% ipython --no-banner

In [1]: import numpy as np

In [2]: np.set_printoptions(precision=2, suppress=True, linewidth=200)

In [3]: J = np.array([[1, -1, 1, -1], [1, 0, 0, 0], [1, 1, 1, 1], [1, 2, 4, 8]])

In [4]: # row 3 is much longer than the rest

In [5]: x = np.array([0, 3, 2, 3])

In [6]: y = J @ x

In [7]: print(y)
[-4  0  8 38]

In [8]: print(np.round(np.linalg.solve(J, J[:, 3]), 2) + 0)
[0. 0. 0. 1.]

In [9]: print(np.linalg.solve(J, y + J[:, 2]))
[0. 3. 3. 3.]

In [10]: print(np.linalg.solve(J.T, J[1]))
[0. 1. 0. 0.]

In [11]: r0, g = J[1], J[0]

In [12]: print(r0 @ r0)
1

In [13]: p = (r0 @ g) / (r0 @ r0) * r0

In [14]: print(np.linalg.matrix_rank(np.outer(r0, g)))
1

In [15]: print(round(float(np.linalg.norm(r0 + g) ** 2 + np.linalg.norm(r0 - g) ** 2), 2))
10.0

In [16]: def softmax(z):
    ...:     e = np.exp(z - z.max(axis=-1, keepdims=True))
    ...:     return e / e.sum(axis=-1, keepdims=True)
    ...: 

In [17]: print(np.round(softmax(10 * J[3]), 2) + 0)
[0. 0. 0. 1.]

In [18]: print(np.round(softmax(J[3]), 2) + 0)
[0.   0.   0.02 0.98]

In [19]: scores = J @ J.T / np.sqrt(4)

In [20]: print(np.round(softmax(scores), 2) + 0)
[[0.73 0.16 0.1  0.01]
 [0.25 0.25 0.25 0.25]
 [0.   0.   0.   0.99]
 [0.   0.   0.   1.  ]]

In [21]: print(softmax(scores).round(6).argmax(axis=1))
[0 0 3 3]

In [22]: print(softmax(scores)[3] @ J)
[1. 2. 4. 8.]

In [23]: x = np.array([0, 2, -2, -2])

In [24]: print((J @ x).argmax())
1

In [25]: print(np.einsum("ij,j->i", J, x))
[ -2   0  -2 -20]

In [26]: r0 = np.array([-7, 6, 9, 6, 6, -1, -7, -9, -6]) + 0.5

In [27]: feats = np.eye(9) - 2 * np.outer(r0, r0) / (r0 @ r0)

In [28]: print(feats)
[[ 0.79  0.21  0.31  0.21  0.21 -0.02 -0.21 -0.27 -0.18]
 [ 0.21  0.79 -0.31 -0.21 -0.21  0.02  0.21  0.27  0.18]
 [ 0.31 -0.31  0.55 -0.31 -0.31  0.02  0.31  0.4   0.26]
 [ 0.21 -0.21 -0.31  0.79 -0.21  0.02  0.21  0.27  0.18]
 [ 0.21 -0.21 -0.31 -0.21  0.79  0.02  0.21  0.27  0.18]
 [-0.02  0.02  0.02  0.02  0.02  1.   -0.02 -0.02 -0.01]
 [-0.21  0.21  0.31  0.21  0.21 -0.02  0.79 -0.27 -0.18]
 [-0.27  0.27  0.4   0.27  0.27 -0.02 -0.27  0.64 -0.23]
 [-0.18  0.18  0.26  0.18  0.18 -0.01 -0.18 -0.23  0.85]]

In [29]: # orthonormal columns

In [30]: U, sig, Vt = np.linalg.svd(feats, full_matrices=False)

In [31]: print(np.round(Vt @ Vt.T, 2) + 0)
[[1. 0. 0. 0. 0. 0. 0. 0. 0.]
 [0. 1. 0. 0. 0. 0. 0. 0. 0.]
 [0. 0. 1. 0. 0. 0. 0. 0. 0.]
 [0. 0. 0. 1. 0. 0. 0. 0. 0.]
 [0. 0. 0. 0. 1. 0. 0. 0. 0.]
 [0. 0. 0. 0. 0. 1. 0. 0. 0.]
 [0. 0. 0. 0. 0. 0. 1. 0. 0.]
 [0. 0. 0. 0. 0. 0. 0. 1. 0.]
 [0. 0. 0. 0. 0. 0. 0. 0. 1.]]

In [32]: print(sig / sig[0])
[1. 1. 1. 1. 1. 1. 1. 1. 1.]

In [33]: print(np.cumsum(sig ** 2) / np.sum(sig ** 2))
[0.11 0.22 0.33 0.44 0.56 0.67 0.78 0.89 1.  ]

In [34]: print((sig > 1e-8).sum())
9

In [35]: print(sig)
[1. 1. 1. 1. 1. 1. 1. 1. 1.]

In [36]: evals, V = np.linalg.eigh(feats)

In [37]: x = np.array([3, 2, 4, 0, 3, 0, 2, 0, 3])

In [38]: print(np.round(np.abs(feats).sum(axis=1).max(), 2), round(float(np.abs(evals).max()), 2))
2.76 1.0

In [39]: print(np.round(V * np.abs(evals) @ V.T, 2) + 0)
[[1. 0. 0. 0. 0. 0. 0. 0. 0.]
 [0. 1. 0. 0. 0. 0. 0. 0. 0.]
 [0. 0. 1. 0. 0. 0. 0. 0. 0.]
 [0. 0. 0. 1. 0. 0. 0. 0. 0.]
 [0. 0. 0. 0. 1. 0. 0. 0. 0.]
 [0. 0. 0. 0. 0. 1. 0. 0. 0.]
 [0. 0. 0. 0. 0. 0. 1. 0. 0.]
 [0. 0. 0. 0. 0. 0. 0. 1. 0.]
 [0. 0. 0. 0. 0. 0. 0. 0. 1.]]

In [40]: print(V * np.maximum(evals, 0) @ V.T)
[[ 0.9   0.1   0.15  0.1   0.1  -0.01 -0.1  -0.14 -0.09]
 [ 0.1   0.9  -0.15 -0.1  -0.1   0.01  0.1   0.14  0.09]
 [ 0.15 -0.15  0.78 -0.15 -0.15  0.01  0.15  0.2   0.13]
 [ 0.1  -0.1  -0.15  0.9  -0.1   0.01  0.1   0.14  0.09]
 [ 0.1  -0.1  -0.15 -0.1   0.9   0.01  0.1   0.14  0.09]
 [-0.01  0.01  0.01  0.01  0.01  1.   -0.01 -0.01 -0.01]
 [-0.1   0.1   0.15  0.1   0.1  -0.01  0.9  -0.14 -0.09]
 [-0.14  0.14  0.2   0.14  0.14 -0.01 -0.14  0.82 -0.12]
 [-0.09  0.09  0.13  0.09  0.09 -0.01 -0.09 -0.12  0.93]]

In [41]: print(np.linalg.eigvalsh(feats[1:, 1:]))
[-0.79  1.    1.    1.    1.    1.    1.    1.  ]

In [42]: print(np.round(x @ feats @ x / (x @ x), 2), round(float(evals[0]), 2), round(float(evals[-1]), 2))
0.96 -1.0 1.0
